% python3 -q
>>> import numpy as np
>>> from numpy import linalg as LA
>>> np.set_printoptions(suppress=True, linewidth=120)
>>> A = np.loadtxt("dump.csv", delimiter=",")
>>> print(A)
[[-1.21 -0.3   1.4   0.8 ]
 [ 0.54  0.1  -0.2  -0.6 ]
 [ 1.6  -0.1  -1.9  -0.3 ]
 [ 0.58 -0.1  -0.2   0.9 ]
 [-0.74 -0.1   0.5   1.3 ]
 [-0.4   1.    0.3  -0.9 ]
 [-1.5   2.    0.8  -0.6 ]
 [ 0.61 -0.3  -0.4  -0.3 ]
 [ 0.4   1.3  -0.3   0.1 ]
 [-1.19 -2.1   0.9   0.6 ]
 [ 1.3   0.   -1.3  -1.7 ]
 [-0.91 -0.8   1.1   2.2 ]
 [-0.37  0.5   0.7   1.3 ]
 [-1.16  1.    1.3  -0.4 ]
 [ 0.02 -0.1   0.5   1.5 ]
 [-0.25  0.4   0.1   0.3 ]
 [ 0.33 -0.3  -0.3   0.4 ]
 [ 0.32  0.7  -1.   -1.4 ]
 [-1.17 -1.1   0.4   0.  ]
 [-1.51  0.4   1.5   1.  ]
 [ 0.45  1.2   0.    1.6 ]
 [ 0.16 -0.1  -0.1  -1.1 ]
 [-0.62  0.4   0.7  -0.6 ]
 [ 0.91  0.6  -1.2  -1.4 ]
 [-0.73  0.7   0.4  -0.4 ]
 [-0.47  0.9   0.3   2.2 ]
 [-1.41  0.4   1.    1.8 ]
 [ 0.71  0.3   0.1   0.4 ]
 [ 1.5  -1.   -0.9   1.6 ]
 [-1.89  0.4   1.9   0.7 ]
 [ 0.52 -1.1   0.3   0.7 ]
 [ 0.28  1.   -0.4  -3.3 ]
 [-1.91 -0.4   1.6  -0.3 ]
 [-1.23 -1.7   1.1   0.9 ]
 [-1.19  1.7   1.1   0.1 ]
 [ 0.42  1.5  -0.3  -0.4 ]
 [ 0.48  0.3  -0.3   0.7 ]
 [ 1.45  1.   -1.4  -0.6 ]
 [ 0.65 -0.4  -0.5   0.2 ]
 [-1.23  0.4   1.1   0.7 ]
 [-0.11  0.9   0.6  -0.7 ]
 [ 0.7  -1.1  -0.3  -0.8 ]
 [-0.86 -0.8   0.5  -0.7 ]
 [-1.02 -0.4   0.9   0.5 ]
 [ 1.47  0.5  -1.9   0.  ]
 [-1.09 -0.1   0.    0.3 ]
 [-0.58  1.5   0.3   0.3 ]]
>>> Ac = (A - A.mean(axis=0)) / A.std(axis=0)
>>> print(np.round(Ac.std(axis=0), 2))
[1. 1. 1. 1.]
>>> beta = LA.lstsq(np.delete(Ac, 3, axis=1), Ac[:, 3])[0]
>>> print(round(1 - np.var(Ac[:, 3] - np.delete(Ac, 3, axis=1) @ beta), 2))
0.23
>>> print(beta.round(2))
[ 0.5  -0.18  0.82]
>>> print(np.abs(beta).argmax())
2
>>> z = A[:, 3] > np.median(A[:, 3])
>>> r0 = A[z].mean(axis=0) - A[~z].mean(axis=0)
>>> print(round((((A - A.mean(axis=0)) @ r0 > 0) == z).mean(), 2))
0.89
>>> print(z.astype(int))
[1 0 0 1 1 0 0 0 0 1 0 1 1 0 1 1 1 0 0 1 1 0 0 0 0 1 1 1 1 1 1 0 0 1 0 0 1 0 0 1 0 0 0 1 0 1 1]
>>> print(np.argsort(-np.abs(r0).round(6), kind="stable"))
[3 2 0 1]
>>> Ac = A - A.mean(axis=0)
>>> left, sv, VT = LA.svd(Ac, full_matrices=False)
>>> print((np.sign(left[:, 0]) == np.sign(left[0, 0])).astype(int))
[1 0 0 0 1 0 1 0 0 1 0 1 1 1 1 1 0 0 1 1 1 0 1 0 1 1 1 0 0 1 1 0 1 1 1 0 0 0 0 1 0 0 1 1 0 1 1]
>>> print(np.round(Ac.mean(axis=0), 2) + 0)
[0. 0. 0. 0.]
>>> print(np.round(sv ** 2 / (sv ** 2).sum(), 2))
[0.53 0.27 0.18 0.02]
>>> print(LA.matrix_rank(Ac))
4
>>> print(np.round(VT[0] * np.sign(VT[0, np.abs(VT[0]).argmax()]), 2))
[ 0.61  0.14 -0.59 -0.51]
>>> print(np.round((sv ** 2).sum() ** 2 / (sv ** 4).sum(), 2))
2.57
>>> q, vecs = LA.qr(A[:, :2])[0], LA.qr(A[:, 2:])[0]
>>> sv = LA.svd(q.T @ vecs, compute_uv=False)
>>> print(np.round(LA.norm(q @ q.T - vecs @ vecs.T, 2), 2))
0.98
>>> dist = LA.norm(A[:, None] - A[None], axis=-1)
>>> print(dist.mean(axis=1).argmax())
31
>>> print(dist[44].round(6).argsort(kind="stable")[:4])
[44  2 37 23]
>>> print((dist + 1e9 * np.eye(47)).round(6).argmin(axis=1))
[43  7 44 36 12 40 34 38 35 33 23  4  4 34 12 36 38 23 42 39 25  1 24 17 22 12 19 36  3 19 16 17 29  9  6  8  3 44 16
 19  5  7 18  0  2 43 34]
>>> print(np.unravel_index(dist.round(6).argmax(), dist.shape))
(np.int64(11), np.int64(31))
>>> print(dist.shape)
(47, 47)
>>> print(LA.matrix_rank(dist ** 2))
6
>>> print(dist[:5, :5].round(2))
[[0.   2.78 4.48 2.41 1.15]
 [2.78 0.   2.04 1.51 2.4 ]
 [4.48 2.04 0.   2.32 3.71]
 [2.41 1.51 2.32 0.   1.55]
 [1.15 2.4  3.71 1.55 0.  ]]
>>> rng = np.random.default_rng(856973)
>>> F = (rng.random((12, 12)) < 0.3) + np.eye(12)
>>> F /= F.sum(axis=1, keepdims=True)
>>> print(F.round(2))
[[0.33 0.   0.17 0.17 0.   0.   0.   0.   0.17 0.   0.17 0.  ]
 [0.   0.5  0.   0.   0.   0.   0.   0.   0.   0.   0.   0.5 ]
 [0.25 0.25 0.25 0.   0.   0.   0.   0.   0.   0.   0.   0.25]
 [0.   0.   0.   0.2  0.2  0.   0.   0.2  0.2  0.2  0.   0.  ]
 [0.25 0.   0.25 0.   0.25 0.   0.   0.   0.25 0.   0.   0.  ]
 [0.   0.   0.25 0.   0.   0.25 0.25 0.   0.   0.25 0.   0.  ]
 [0.   0.   0.2  0.   0.   0.   0.4  0.   0.   0.   0.2  0.2 ]
 [0.   0.   0.2  0.2  0.   0.   0.2  0.2  0.   0.   0.2  0.  ]
 [0.   0.25 0.25 0.25 0.   0.   0.   0.   0.25 0.   0.   0.  ]
 [0.   0.   0.   0.   0.   0.2  0.   0.   0.   0.4  0.2  0.2 ]
 [0.5  0.   0.   0.   0.   0.   0.   0.   0.   0.   0.5  0.  ]
 [0.   0.   0.   0.   0.   0.33 0.   0.   0.33 0.   0.   0.33]]
>>> M2 = F / np.sqrt((F ** 2).mean(axis=1, keepdims=True))
>>> print(np.round(F - F.mean(axis=1, keepdims=True), 2))
[[ 0.25 -0.08  0.08  0.08 -0.08 -0.08 -0.08 -0.08  0.08 -0.08  0.08 -0.08]
 [-0.08  0.42 -0.08 -0.08 -0.08 -0.08 -0.08 -0.08 -0.08 -0.08 -0.08  0.42]
 [ 0.17  0.17  0.17 -0.08 -0.08 -0.08 -0.08 -0.08 -0.08 -0.08 -0.08  0.17]
 [-0.08 -0.08 -0.08  0.12  0.12 -0.08 -0.08  0.12  0.12  0.12 -0.08 -0.08]
 [ 0.17 -0.08  0.17 -0.08  0.17 -0.08 -0.08 -0.08  0.17 -0.08 -0.08 -0.08]
 [-0.08 -0.08  0.17 -0.08 -0.08  0.17  0.17 -0.08 -0.08  0.17 -0.08 -0.08]
 [-0.08 -0.08  0.12 -0.08 -0.08 -0.08  0.32 -0.08 -0.08 -0.08  0.12  0.12]
 [-0.08 -0.08  0.12  0.12 -0.08 -0.08  0.12  0.12 -0.08 -0.08  0.12 -0.08]
 [-0.08  0.17  0.17  0.17 -0.08 -0.08 -0.08 -0.08  0.17 -0.08 -0.08 -0.08]
 [-0.08 -0.08 -0.08 -0.08 -0.08  0.12 -0.08 -0.08 -0.08  0.32  0.12  0.12]
 [ 0.42 -0.08 -0.08 -0.08 -0.08 -0.08 -0.08 -0.08 -0.08 -0.08  0.42 -0.08]
 [-0.08 -0.08 -0.08 -0.08 -0.08  0.25 -0.08 -0.08  0.25 -0.08 -0.08  0.25]]
>>> print(LA.matrix_rank(M2) == LA.matrix_rank(F))
True
>>> print(np.round(LA.norm(M2, axis=1), 2))
[3.46 3.46 3.46 3.46 3.46 3.46 3.46 3.46 3.46 3.46 3.46 3.46]
